$ python3 -q
>>> import numpy as np
>>> from numpy import linalg as LA
>>> np.set_printoptions(suppress=True, linewidth=140)
>>> X = np.load("test10.npy")
>>> X
array([[ 4, -2,  8, -6],
       [ 8,  3,  7,  0],
       [ 9, -1,  3,  3],
       [ 9, -1,  3,  3],
       [ 4,  9,  9, -3]])
>>> t = np.radians(30)
>>> Rm = np.eye(4)
>>> Rm[0, 0] = Rm[2, 2] = np.cos(t)
>>> Rm[0, 2], Rm[2, 0] = -np.sin(t), np.sin(t)
>>> Rm.round(2)
array([[ 0.87,  0.  , -0.5 ,  0.  ],
       [ 0.  ,  1.  ,  0.  ,  0.  ],
       [ 0.5 ,  0.  ,  0.87,  0.  ],
       [ 0.  ,  0.  ,  0.  ,  1.  ]])
>>> other = X @ Rm.T
>>> np.allclose(LA.norm(X, axis=1), LA.norm(other, axis=1))
True
>>> np.round(LA.svd(X, compute_uv=False), 2), np.round(LA.svd(other, compute_uv=False), 2)
(array([20.86, 11.63,  7.64,  0.16]), array([20.86, 11.63,  7.64,  0.16]))
>>> np.round(np.abs(other - X).max(axis=0), 2)
array([5.04, 0.  , 4.1 , 0.  ])
>>> np.allclose(X @ X.T, other @ other.T)
True
>>> Z = np.sign(np.array([[4, 7, -8, 7], [-4, 5, -9, 0], [-3, -5, -2, 2], [-5, 6, -3, -7]]))
>>> other = (np.tril(Z, -1) + np.eye(4)) @ (np.triu(Z, 1) + np.eye(4))
>>> vals = np.array([-3, -1, -1, -3])
>>> feats = np.rint(other * vals @ LA.inv(other)) + 0
>>> feats
array([[-1.,  2.,  0.,  0.],
       [ 0., -3.,  0.,  0.],
       [-4., -2., -3., -2.],
       [ 0., -2.,  0., -1.]])
>>> np.einsum("ij,ji->", feats, feats)
np.float64(20.0)
>>> np.round(LA.det(2 * feats), 2), np.round(LA.det(feats), 2)
(np.float64(144.0), np.float64(9.0))
>>> np.round(LA.det(feats[::-1]), 2)
np.float64(9.0)
>>> hat = np.triu(np.array([[-2, -1, 5, 5], [-2, -2, 4, -3], [3, 1, 0, 5], [-5, 4, -3, 1]]), 1) + np.eye(4)
>>> other = hat @ feats @ LA.inv(hat)
>>> np.round(LA.det(other), 2)
np.float64(9.0)
